In [1]: import numpy as np

In [2]: np.set_printoptions(precision=2, suppress=True, linewidth=120)

In [3]: M2 = np.array([[-4, -1, -1, -4, -2],
   ...:     [3, 5, 0, 2, -1],
   ...:     [-1, 4, 3, -1, -3],
   ...:     [5, 2, 3, 2, -2],
   ...:     [-4, 5, -4, -5, 0]])

In [4]: m1 = M2 + M2.T

In [5]: print(m1)
[[-8  2 -2  1 -6]
 [ 2 10  4  4  4]
 [-2  4  6  2 -7]
 [ 1  4  2  4 -7]
 [-6  4 -7 -7  0]]

In [6]: print(np.kron(np.eye(2, dtype=int), m1))
[[-8  2 -2  1 -6  0  0  0  0  0]
 [ 2 10  4  4  4  0  0  0  0  0]
 [-2  4  6  2 -7  0  0  0  0  0]
 [ 1  4  2  4 -7  0  0  0  0  0]
 [-6  4 -7 -7  0  0  0  0  0  0]
 [ 0  0  0  0  0 -8  2 -2  1 -6]
 [ 0  0  0  0  0  2 10  4  4  4]
 [ 0  0  0  0  0 -2  4  6  2 -7]
 [ 0  0  0  0  0  1  4  2  4 -7]
 [ 0  0  0  0  0 -6  4 -7 -7  0]]

In [7]: print(round(np.linalg.det(m1.T), 2))
35218.0

In [8]: print(np.poly(m1))
[     1.    -12.   -231.   2606.   3681. -35218.]

In [9]: print(np.einsum("ij,ji->", m1, m1))
606

In [10]: print(round(np.linalg.det(m1[::-1]), 2))
35218.0

In [11]: rng = np.random.default_rng(5844)

In [12]: idx = rng.permutation(5)

In [13]: M2 = m1[:, idx] * rng.choice([-1, 1], 5)

In [14]: print(M2)
[[ 1 -8  2  2 -6]
 [ 4  2 -4 10  4]
 [ 2 -2 -6  4 -7]
 [ 4  1 -2  4 -7]
 [-7 -6  7  4  0]]

In [15]: U, _, Vt = np.linalg.svd(m1.T @ M2)

In [16]: print(idx)
[3 0 2 1 4]

In [17]: M2 = np.array([[1, -1], [-2, 1]])

In [18]: M = np.kron(np.eye(2, dtype=int), M2)

In [19]: print(M)
[[ 1 -1  0  0]
 [-2  1  0  0]
 [ 0  0  1 -1]
 [ 0  0 -2  1]]

In [20]: x0 = np.array([1, 2, 2, 0])

In [21]: target = M @ x0

In [22]: print(target)
[-1  0  2 -4]

In [23]: print(np.linalg.solve(M, M[:, 0]))
[ 1. -0. -0. -0.]

In [24]: print(np.linalg.solve(M.T, M[0]))
[ 1. -0.  0. -0.]

In [25]: np.linalg.cholesky(m1)
LinAlgError: Matrix is not positive definite


In [26]: print(np.all(np.linalg.eigvalsh(m1) > 0))
False

In [27]: evals, vecs = np.linalg.eig(M)

In [28]: print(np.sort(np.linalg.eigvals(M.T)))
[-0.41 -0.41  2.41  2.41]

In [29]: print(np.sort(np.linalg.eigvals(M @ M)))
[0.17 0.17 5.83 5.83]

In [30]: mat = np.load("x.npy")

In [31]: print(mat)
[[0.33 0.   0.67]
 [0.2  0.4  0.4 ]
 [0.   0.   1.  ]]

In [32]: r0 = np.array([4, 0])

In [33]: print(np.round(np.cross(mat[1, :3], mat[0, :3]), 2) + 0)
[ 0.27  0.   -0.13]

In [34]: print(np.convolve(mat[1], r0))
[0.8 1.6 1.6 0. ]

In [35]: x0 = np.array([-4, 6, -3])

In [36]: target = mat @ x0

In [37]: beta, lr = np.zeros(3), 1 / np.linalg.norm(mat, 2) ** 2

In [38]: for i in range(40):
    ...:     beta -= lr * mat.T @ (mat @ beta - target)
    ...:     if i % 10 == 0: print(i, round(np.linalg.norm(mat @ beta - target), 2))
    ...: 
0 2.02
10 1.12
20 0.72
30 0.49

In [39]: print(beta)
[-2.84  5.24 -3.15]

In [40]: W1 = np.array([[2, 3, 1], [2, 1, 0], [3, 3, 2]])

In [41]: beta = np.array([-2, -3, -3])

In [42]: hid = np.maximum(mat @ W1 + beta, 0)

In [43]: print((hid > 0).mean(axis=0))
[1. 0. 0.]

In [44]: print((hid > 0).astype(int))
[[1 0 0]
 [1 0 0]
 [1 0 0]]

In [45]: print(hid)
[[0.67 0.   0.  ]
 [0.4  0.   0.  ]
 [1.   0.   0.  ]]

In [46]: C = np.array([[-3, -1], [1, -3], [-2, -1]])

In [47]: print(W1 @ C)
[[ -5 -12]
 [ -5  -5]
 [-10 -14]]

In [48]: print(hid @ C)
[[-2.01 -0.67]
 [-1.2  -0.4 ]
 [-3.   -1.  ]]

In [49]: print((hid @ C).round(6).argmax(axis=1))
[1 1 1]
